In [1]: import numpy as np

In [2]: np.set_printoptions(precision=3, suppress=True, linewidth=140)

In [3]: A = np.array([[-5, 5, 0, 0], [-4, -3, 0, 0], [0, 0, -5, 5], [0, 0, -4, -3]])

In [4]: out = np.array([[3, 3, 2], [3, 1, 1]])

In [5]: W2 = np.kron(out, A)

In [6]: W2
Out[6]: 
array([[-15,  15,   0,   0, -15,  15,   0,   0, -10,  10,   0,   0],
       [-12,  -9,   0,   0, -12,  -9,   0,   0,  -8,  -6,   0,   0],
       [  0,   0, -15,  15,   0,   0, -15,  15,   0,   0, -10,  10],
       [  0,   0, -12,  -9,   0,   0, -12,  -9,   0,   0,  -8,  -6],
       [-15,  15,   0,   0,  -5,   5,   0,   0,  -5,   5,   0,   0],
       [-12,  -9,   0,   0,  -4,  -3,   0,   0,  -4,  -3,   0,   0],
       [  0,   0, -15,  15,   0,   0,  -5,   5,   0,   0,  -5,   5],
       [  0,   0, -12,  -9,   0,   0,  -4,  -3,   0,   0,  -4,  -3]])

In [7]: vec = np.array([4, -3, 5, -2, 3, 1, 4, -3, -2, 1, -1, 1])

In [8]: a = np.maximum(W2 @ vec, 0)

In [9]: np.maximum(W2 @ (3 * vec), 0)
Out[9]: array([0, 0, 0, 0, 0, 0, 0, 0])

In [10]: a
Out[10]: array([0, 0, 0, 0, 0, 0, 0, 0])

In [11]: W2.T @ a
Out[11]: array([0, 0, 0, 0, 0, 0, 0, 0, 0, 0, 0, 0])

In [12]: np.einsum("ij,ji->", A, A)
Out[12]: np.int64(-12)

In [13]: round(np.linalg.det(2 * A), 3), np.round(np.linalg.det(A), 3)
Out[13]: (np.float64(19600.0), np.float64(1225.0))

In [14]: np.einsum("ii->", A)
Out[14]: np.int64(-16)

In [15]: round(np.linalg.eigvals(A).sum().real, 3)
Out[15]: np.float64(-16.0)

In [16]: round(float(np.linalg.det(A[::-1])), 3)
Out[16]: 1225.0

In [17]: round(float(np.linalg.det(A.T)), 3)
Out[17]: 1225.0

In [18]: def softmax(z):
    ...:     e = np.exp(z - z.max(axis=-1, keepdims=True))
    ...:     return e / e.sum(axis=-1, keepdims=True)
    ...: 

In [19]: np.round(softmax(10 * A[0]), 3) + 0
Out[19]: array([0., 1., 0., 0.])

In [20]: softmax(A).sum(axis=1)
Out[20]: array([1., 1., 1., 1.])

In [21]: att = A @ A.T / np.sqrt(4)

In [22]: np.round(softmax(att), 3) + 0
Out[22]: 
array([[1., 0., 0., 0.],
       [0., 1., 0., 0.],
       [0., 0., 1., 0.],
       [0., 0., 0., 1.]])

In [23]: softmax(att).round(6).argmax(axis=1)
Out[23]: array([0, 1, 2, 3])

In [24]: np.round(softmax(att)[0] @ A, 3) + 0
Out[24]: array([-5.,  5.,  0.,  0.])

In [25]: E = np.load("x.npy")

In [26]: E
Out[26]: 
array([[ 0.1, -0.3],
       [-0.3,  0.9]])

In [27]: # applying it twice changes nothing

In [28]: round(float(np.linalg.norm(E)), 3)
Out[28]: 1.0

In [29]: feats = np.loadtxt("block18.csv", delimiter=",")

In [30]: feats
Out[30]: 
array([[ 0.769, -1.699,  1.13 , -1.251,  1.636],
       [ 0.975,  1.595,  0.347,  1.867, -1.379],
       [-1.268,  1.493, -1.483,  0.858, -1.492],
       [-2.148,  0.426, -1.904, -0.484, -0.59 ],
       [ 2.095,  0.51 ,  1.589,  1.324, -0.277],
       [ 1.153,  1.511,  0.519,  1.862, -1.285],
       [ 1.803, -1.063,  1.802, -0.244,  1.145],
       [-1.428,  1.394, -1.587,  0.702, -1.416],
       [-1.935, -0.819, -1.367, -1.544,  0.577],
       [ 1.986, -0.81 ,  1.88 ,  0.064,  0.928],
       [-1.374, -1.38 , -0.74 , -1.831,  1.144],
       [ 1.816, -1.048,  1.809, -0.224,  1.132],
       [ 0.681,  1.698,  0.073,  1.842, -1.501],
       [ 1.069, -1.592,  1.347, -1.03 ,  1.565],
       [ 1.868,  0.915,  1.283,  1.605, -0.671],
       [-2.198, -0.014, -1.818, -0.909, -0.19 ],
       [-2.121, -0.437, -1.631, -1.268,  0.208],
       [ 0.648, -1.731,  1.038, -1.33 ,  1.654],
       [-1.752,  1.12 , -1.776,  0.317, -1.193],
       [ 0.298,  1.777, -0.267,  1.758, -1.609],
       [-2.031,  0.728, -1.894, -0.158, -0.857]])

In [31]: # null space of dimension 3

In [32]: w, V = np.linalg.eigh(E)

In [33]: vec = np.array([-2, -1])

In [34]: round(float(vec @ E @ vec), 3)
Out[34]: 0.1

In [35]: round(float(vec @ E @ vec / (vec @ vec)), 3), round(w[0], 3), w[-1]
Out[35]: (0.02, np.float64(0.0), np.float64(1.0))

In [36]: (np.sign(V[:, -1].round(6)) == np.sign(V[0, -1].round(6))).astype(int)
Out[36]: array([1, 0])
